% python3 -q
>>> import numpy as np
>>> from numpy import linalg as LA
>>> np.set_printoptions(suppress=True, linewidth=160)
>>> def rd(a):
...     return np.round(a, 1) + 0
... 
>>> rng = np.random.default_rng(83)
>>> K = np.eye(5, dtype=int)[rng.permutation(5)]
>>> K
array([[0, 0, 0, 0, 1],
       [1, 0, 0, 0, 0],
       [0, 1, 0, 0, 0],
       [0, 0, 0, 1, 0],
       [0, 0, 1, 0, 0]])
>>> rd(np.sort(LA.eigvals(K).real))
array([-1.,  0.,  0.,  1.,  1.])
>>> K @ K
array([[0, 0, 1, 0, 0],
       [0, 0, 0, 0, 1],
       [1, 0, 0, 0, 0],
       [0, 0, 0, 1, 0],
       [0, 1, 0, 0, 0]])
>>> rd(LA.eigvals(K))
array([-1.+0.j,  0.+1.j,  0.-1.j,  1.+0.j,  1.+0.j])
>>> rd(LA.det(2 * K)), rd(LA.det(K))
(np.float64(-32.0), np.float64(-1.0))
>>> np.einsum("ii->", K)
np.int64(1)
>>> A = np.array([[4, 2, 3], [3, 1, 2]])
>>> A
array([[4, 2, 3],
       [3, 1, 2]])
>>> np.argsort(-LA.norm(A, axis=0).round(6), kind="stable")[:3]
array([0, 2, 1])
>>> rd(LA.norm(A, 2) / LA.norm(A))
np.float64(1.0)
>>> [round(float(x), 1) for x in LA.svd(A, compute_uv=False)[:3]]
[6.5, 0.4]
>>> x = np.array([1, 2, -3])
>>> (A @ x).argmax()
np.int64(0)
>>> A @ (2 * x)
array([-2, -2])
>>> (A * x).sum(axis=1)
array([-1, -1])
>>> LA.norm(A @ x) <= LA.norm(A, 2) * LA.norm(x) + 1e-9
np.True_
>>> A @ np.ones(3)
array([9., 6.])
>>> F = np.load("data.npy")
>>> F
array([[ 3,  0,  2],
       [ 5,  1,  5],
       [ 7,  3,  6],
       [ 9,  3,  7],
       [ 9,  4,  9],
       [12,  4, 10],
       [15,  7, 10],
       [16,  9, 13],
       [19, 11, 15],
       [20, 12, 17],
       [22, 15, 19],
       [25, 15, 20],
       [27, 16, 22],
       [29, 18, 22],
       [30, 19, 25]])
>>> C2 = F.T @ F
>>> (F @ F.T).shape
(15, 15)
>>> rd(LA.svd(F, compute_uv=False) ** 2)
array([10441.7,    29. ,     8.3])
>>> np.diag(C2)
array([5210, 1837, 3432])
>>> np.allclose(C2, C2.T)
True
>>> x = np.array([9, 9, 8])
>>> y = F @ x
>>> y
array([ 43,  94, 138, 164, 189, 224, 278, 329, 390, 424, 485, 520, 563, 599, 641])
>>> rd(LA.solve(F.T @ F, F.T @ y))
array([9., 9., 8.])
>>> y = y + 0.3 * rng.normal(size=15)
>>> rd(y)
array([ 43.1,  93.7, 138.4, 164.1, 188.8, 223.5, 277.8, 329.2, 390.2, 424.3, 484.8, 520.2, 562.9, 599.4, 641. ])
>>> b, *_ = LA.lstsq(F, y)
>>> rd(F.T @ (y - F @ b))
array([0., 0., 0.])
>>> LA.cond(F) > 100
np.False_
>>> np.argsort(-LA.norm(F, axis=0).round(6), kind="stable")[:3]
array([0, 2, 1])
>>> rd(np.abs(LA.svd(F)[2][-1]))
array([0.6, 0.1, 0.8])
>>> LA.matrix_rank(F, rtol=0.1)
np.int64(1)
>>> x = np.array([1, 0, 1])
>>> y = F @ x
>>> b, lr = np.zeros(3), 1 / LA.norm(F, 2) ** 2
>>> for i in range(6):
...     b -= lr * F.T @ (F @ b - y)
...     if i % 1 == 0: print(i, round(LA.norm(F @ b - y), 1))
... 
0 3.2
1 3.2
2 3.2
3 3.2
4 3.2
5 3.2
>>> rd(b)
array([0.9, 0.5, 0.7])
>>> rd(LA.cond(F))
np.float64(35.5)
>>> Xs = (F - F.mean(axis=0)) / F.std(axis=0)
>>> Xs.std(axis=0)
array([1., 1., 1.])
>>> np.argwhere(np.abs(Xs) > 2)
array([], shape=(0, 2), dtype=int64)
>>> b = LA.lstsq(np.delete(Xs, 2, axis=1), Xs[:, 2])[0]
>>> rd(b)
array([0.5, 0.5])
>>> np.abs(b).argmax()
np.int64(0)
>>> W0 = np.loadtxt("out10.csv", delimiter=",")
>>> W0
array([[ 2.,  3.,  4.,  5.],
       [ 6.,  7.,  8.,  9.],
       [10., 11., 12., 13.],
       [14., 15., 16., 17.]])
>>> idx = rng.permutation(4)
>>> idx
array([2, 3, 1, 0])
>>> A2 = W0[idx][:, idx]
>>> np.diag(A2)
array([12., 17.,  7.,  2.])
>>> np.trace(A2)
np.float64(38.0)
>>> A2
array([[12., 13., 11., 10.],
       [16., 17., 15., 14.],
       [ 8.,  9.,  7.,  6.],
       [ 4.,  5.,  3.,  2.]])
>>> rd(np.sort(np.abs(LA.eigvals(A2))))
array([ 0.,  0.,  2., 40.])
>>> np.allclose(W0[:-1].T @ LA.lstsq(W0[:-1].T, W0[-1])[0], W0[-1])
True
>>> rd(np.trace(LA.pinv(W0) @ W0))
np.float64(2.0)
>>> rd(W0 @ LA.pinv(W0) @ W0)
array([[ 2.,  3.,  4.,  5.],
       [ 6.,  7.,  8.,  9.],
       [10., 11., 12., 13.],
       [14., 15., 16., 17.]])
>>> E = np.load("sample4.npy")
>>> E
array([[3, 8, 8, 2],
       [4, 8, 6, 2],
       [2, 4, 5, 7],
       [1, 9, 1, 5]])
>>> u = np.array([-2, -2, -1, -2])
>>> A2 = E + np.outer(u, np.eye(4)[2])
>>> LA.matrix_rank(A2 - E)
np.int64(1)
>>> A2
array([[ 3.,  8.,  6.,  2.],
       [ 4.,  8.,  4.,  2.],
       [ 2.,  4.,  4.,  7.],
       [ 1.,  9., -1.,  5.]])
>>> arr = rng.normal(size=(22, 3))
>>> arr = 20 * arr / LA.norm(arr, axis=1, keepdims=True)
>>> rd(arr)
array([[-12.4,   9.1,  12.8],
       [ 15.3, -11.4,   6. ],
       [ 14.3,  12.9,   5.4],
       [  8.1, -18. ,   3. ],
       [  4.7, -15.9,  11.1],
       [-16.8,  -5.8,   9.1],
       [ -6.6,   4.6,  18.3],
       [-11.7,  -4.7, -15.5],
       [ 12.1,  13.3,   8.7],
       [  7.6,  -5.2,  17.8],
       [  6.4, -18.8,   2.7],
       [ 10. , -13.9,  10.3],
       [-10.7, -14.2,  -9.1],
       [ 17.5,  -3.1,   9.2],
       [ -1.9,  17.6,  -9.3],
       [ -9.7,  13.4,  11.3],
       [-14.6,  13.7,  -0.8],
       [-20. ,   1.1,   0. ],
       [-17.8,   8.7,   3.1],
       [-15.3, -11.9,   4.9],
       [ -3.2,  -1.3, -19.7],
       [ 10.9,   0.8, -16.8]])
>>> D = LA.norm(arr[:, None] - arr[None], axis=-1)
>>> D.shape
(22, 22)
>>> (D + 1e9 * np.eye(22)).round(6).argmin(axis=1)
array([15, 11,  8, 10, 11, 19,  0, 20,  2, 11,  3,  4,  7,  1, 16,  0, 18, 18, 16,  5,  7, 20])
>>> rd(LA.norm(arr, axis=1))
array([20., 20., 20., 20., 20., 20., 20., 20., 20., 20., 20., 20., 20., 20., 20., 20., 20., 20., 20., 20., 20., 20.])
>>> rd(D[:5, :5])
array([[ 0. , 35.1, 27.9, 35.4, 30.4],
       [35.1,  0. , 24.3, 10.2, 12.6],
       [27.9, 24.3,  0. , 31.6, 31. ],
       [35.4, 10.2, 31.6,  0. ,  9.1],
       [30.4, 12.6, 31. ,  9.1,  0. ]])
>>> Xs = arr - arr.mean(axis=0)
>>> Uu, sig, VT = LA.svd(Xs, full_matrices=False)
>>> rd(sig ** 2 / (sig ** 2).sum())
array([0.4, 0.3, 0.3])
>>> rd(np.abs(VT[-1]))
array([0.5, 0.4, 0.7])
>>> np.searchsorted(np.cumsum(sig ** 2) / (sig ** 2).sum(), 0.9) + 1
np.int64(3)
>>> rd(VT[0] * np.sign(VT[0, np.abs(VT[0]).argmax()]))
array([ 0.8, -0.5,  0.2])
>>> np.abs(VT[0]).argmax()
np.int64(0)
>>> J = np.load("dump.npy")
>>> rd(J)
array([[ 6.5,  1.4,  7.5],
       [ 5.7,  0.3,  6.7],
       [ 3.8, -2.2,  4.8],
       [ 6.7,  1.5,  7.7],
       [ 4.5, -1.3,  5.5],
       [ 7.4,  2.5,  8.4],
       [10.9,  7.2, 11.9],
       [ 8.4,  3.9,  9.4],
       [ 9.4,  5.2, 10.4],
       [ 6. ,  0.7,  7. ]])
>>> def softmax(z):
...     e = np.exp(z - z.max(axis=-1, keepdims=True))
...     return e / e.sum(axis=-1, keepdims=True)
... 
>>> rd(softmax(J[1] + -2))
array([0.3, 0. , 0.7])
>>> S = J @ J.T / np.sqrt(3)
>>> rd(softmax(S))
array([[0., 0., 0., 0., 0., 0., 1., 0., 0., 0.],
       [0., 0., 0., 0., 0., 0., 1., 0., 0., 0.],
       [0., 0., 0., 0., 0., 0., 1., 0., 0., 0.],
       [0., 0., 0., 0., 0., 0., 1., 0., 0., 0.],
       [0., 0., 0., 0., 0., 0., 1., 0., 0., 0.],
       [0., 0., 0., 0., 0., 0., 1., 0., 0., 0.],
       [0., 0., 0., 0., 0., 0., 1., 0., 0., 0.],
       [0., 0., 0., 0., 0., 0., 1., 0., 0., 0.],
       [0., 0., 0., 0., 0., 0., 1., 0., 0., 0.],
       [0., 0., 0., 0., 0., 0., 1., 0., 0., 0.]])
>>> M = np.loadtxt("x.csv", delimiter=",")
>>> M
array([[-8., -7., -7., -9., -5.],
       [-9., -5.,  2., -4.,  7.],
       [-8.,  5., -3.,  2.,  8.],
       [ 8.,  6.,  4., -8., -4.],
       [-3.,  0.,  8., -1., -5.]])
>>> A2 = M[0, 0] * M[1:] - np.outer(M[1:, 0], M[0])
>>> A2
array([[   0.,  -23.,  -79.,  -49., -101.],
       [   0.,  -96.,  -32.,  -88., -104.],
       [   0.,    8.,   24.,  136.,   72.],
       [   0.,  -21.,  -85.,  -19.,   25.]])
>>> LA.matrix_rank(A2), LA.matrix_rank(M)
(np.int64(4), np.int64(5))
>>> np.flatnonzero(~A2.round(6).any(axis=1))
array([], dtype=int64)
>>> rd(M[:, 0] / M[0, 0])
array([ 1. ,  1.1,  1. , -1. ,  0.4])
>>> np.kron(np.eye(2, dtype=int), M)
array([[-8., -7., -7., -9., -5., -0., -0., -0., -0., -0.],
       [-9., -5.,  2., -4.,  7., -0., -0.,  0., -0.,  0.],
       [-8.,  5., -3.,  2.,  8., -0.,  0., -0.,  0.,  0.],
       [ 8.,  6.,  4., -8., -4.,  0.,  0.,  0., -0., -0.],
       [-3.,  0.,  8., -1., -5., -0.,  0.,  0., -0., -0.],
       [-0., -0., -0., -0., -0., -8., -7., -7., -9., -5.],
       [-0., -0.,  0., -0.,  0., -9., -5.,  2., -4.,  7.],
       [-0.,  0., -0.,  0.,  0., -8.,  5., -3.,  2.,  8.],
       [ 0.,  0.,  0., -0., -0.,  8.,  6.,  4., -8., -4.],
       [-0.,  0.,  0., -0., -0., -3.,  0.,  8., -1., -5.]])
>>> np.einsum("ij,ji->", M, M)
np.float64(435.0)
>>> C2 = np.cov(arr, rowvar=False)
>>> rd(np.corrcoef(arr.T))
array([[ 1. , -0.2,  0.1],
       [-0.2,  1. ,  0. ],
       [ 0.1,  0. ,  1. ]])
>>> rd(arr.std(axis=0))
array([12.1, 11.4, 10.5])
>>> rd(np.median(arr, axis=0))
array([-2.5, -2.2,  5.2])
>>> rd(LA.eigvalsh(C2)[::-1])
array([180.3, 121.9, 104. ])
>>> rd(C2)
array([[154.4, -29.9,  18.1],
       [-29.9, 135.9,  -2. ],
       [ 18.1,  -2. , 115.9]])
>>> C2.shape
(3, 3)
>>> C2 = M.T @ M
>>> rd(LA.eigvalsh(C2)[::-1])
array([409.1, 257.5, 115.7,  85.6,  36.1])
>>> np.diag(C2)
array([282., 135., 142., 166., 179.])
